% python3 -q
>>> import numpy as np
>>> np.set_printoptions(suppress=True, linewidth=140)
>>> X = np.loadtxt("x.csv", delimiter=",")
>>> X
array([[ 5.491, 17.103,  0.274,  0.298, -0.048,  5.074, 14.771],
       [ 4.543, 14.078, -0.008,  0.811,  1.409,  2.986, 14.897],
       [ 4.486, 15.83 ,  0.428, -0.282, -2.534,  5.667, 16.063],
       [ 3.296, 14.493,  1.955, -1.223, -0.939,  4.654, 14.855],
       [ 5.153, 15.313,  0.396, -2.654, -0.19 ,  5.168, 15.985],
       [ 4.306, 12.564,  0.519, -1.394, -0.767,  6.125, 14.942],
       [ 3.186, 14.649, -0.639,  0.972, -0.255,  5.845, 16.647],
       [ 5.341, 14.116,  1.114,  0.409,  0.124,  4.771, 14.364],
       [ 4.798, 14.617, -0.529, -0.032,  0.368,  4.845, 14.52 ],
       [ 4.381, 15.056, -1.524,  1.772,  0.511,  5.629, 13.709],
       [ 5.623, 16.681,  1.266, -0.096, -1.411,  5.085, 15.49 ],
       [ 4.325, 15.341,  0.106, -2.143,  1.488,  4.786, 15.526],
       [ 5.562, 15.532,  0.225,  0.432,  0.581,  4.702, 14.489],
       [ 4.344, 13.819,  0.862, -2.96 ,  1.874,  6.715, 18.017],
       [ 5.599, 15.145,  0.356,  0.022, -0.764,  4.264, 13.759],
       [ 3.28 , 14.569,  0.307,  0.966, -0.884,  3.364, 15.839],
       [ 4.944, 15.506,  0.966,  0.218, -0.051,  4.017, 16.082],
       [ 3.992, 14.131,  2.309,  0.249, -0.801,  5.549, 12.977],
       [ 5.235, 15.053, -0.89 ,  0.514, -0.445,  5.985, 12.825],
       [ 5.434, 14.54 ,  0.222,  0.634, -0.873,  4.801, 13.692],
       [ 5.298, 13.56 ,  1.696,  1.183, -2.318,  5.001, 14.48 ],
       [ 4.464, 14.614,  1.796,  1.873, -0.322,  4.796, 15.976],
       [ 4.62 , 15.103,  0.45 ,  1.329,  0.743,  4.48 , 14.437],
       [ 4.538, 15.388,  1.997, -1.188, -2.859,  5.697, 16.164],
       [ 5.815, 13.17 , -1.022,  0.383, -0.85 ,  6.884, 13.768],
       [ 4.119, 14.655, -0.246, -1.255,  1.653,  6.042, 15.206],
       [ 4.546, 14.804, -0.725, -0.291,  1.049,  4.123, 14.984],
       [ 7.1  , 15.389,  1.861, -1.966, -0.433,  4.044, 15.513],
       [ 4.453, 13.878,  0.899, -0.795,  0.255,  5.416, 14.183],
       [ 5.065, 15.047, -0.351,  1.176, -0.094,  5.035, 15.245],
       [ 6.708, 15.355, -0.121,  0.42 ,  0.577,  3.647, 13.916],
       [ 4.904, 15.399,  0.175, -0.174,  0.138,  4.24 , 14.629],
       [ 5.02 , 13.645,  2.162,  0.682,  0.286,  4.266, 16.312],
       [ 3.661, 15.254,  0.497, -1.885, -0.099,  3.795, 13.511],
       [ 3.333, 14.871,  0.387, -0.778,  1.819,  5.47 , 16.524]])
>>> t3 = np.stack([X, -1 * X, X[::-1]])
>>> print(np.linalg.matrix_rank(t3))
[7 7 7]
>>> t3.shape
(3, 35, 7)
>>> (t3 @ X.T).shape
(3, 35, 35)
